% python3 -q
>>> import numpy as np
>>> import numpy.linalg as la
>>> np.set_printoptions(suppress=True, linewidth=160)
>>> K = np.load("out17.npy")
>>> K
array([[-1.54,  2.1 ,  0.99, -1.58,  0.96,  0.42,  0.24, -0.06,  0.36,  0.95, -1.12],
       [ 3.51, -2.53,  0.02,  1.6 , -0.93,  0.24,  0.8 ,  1.11, -0.78, -1.95,  1.32],
       [ 0.27,  0.84,  0.48, -0.23, -0.21, -0.23,  0.5 ,  0.02, -0.38, -0.02, -0.18],
       [ 0.08, -4.47,  0.99, -1.41,  3.42,  4.13, -1.82,  5.35,  2.78,  2.02,  1.58],
       [ 2.94,  1.77,  2.82, -0.97, -0.3 ,  0.35,  2.38,  2.23, -1.36, -0.43,  0.06],
       [ 0.98,  1.64, -2.71,  3.42, -5.1 , -5.51,  0.28, -3.94, -3.11, -0.84,  1.1 ],
       [-2.41, -3.37, -2.07,  0.36,  1.43,  1.15, -2.88,  0.49,  2.19,  1.47,  0.86],
       [ 2.31, -3.68, -1.11,  1.95, -0.83,  0.07, -0.62,  1.26, -0.1 , -0.83,  1.98],
       [-0.08, -2.54,  0.45, -0.78,  2.2 ,  2.63, -0.84,  2.24,  1.71,  0.36,  0.34],
       [-1.72,  4.02, -1.62,  1.12, -3.06, -4.23,  0.36, -4.56, -2.01, -0.01, -0.94]])
>>> x = np.array([4, 2, -2, 2, 5, -3, -2, -8, 5, 3, 6])
>>> h = np.maximum(K @ x, 0)
>>> np.flatnonzero(h > 1e-9)
array([5, 6, 7, 9])
>>> np.round(np.tanh(K @ x), 2)
array([-1., -1., -1., -1., -1.,  1.,  1.,  1., -1.,  1.])
>>> h.round(2)
array([ 0.  ,  0.  ,  0.  ,  0.  ,  0.  , 29.98, 14.54,  3.69,  0.  , 24.07])
>>> np.round(K.T @ h, 2)
array([ -38.54,   83.35, -154.43,  141.92, -208.82, -250.03,  -27.1 , -216.11, -110.14,   -7.11,   30.16])
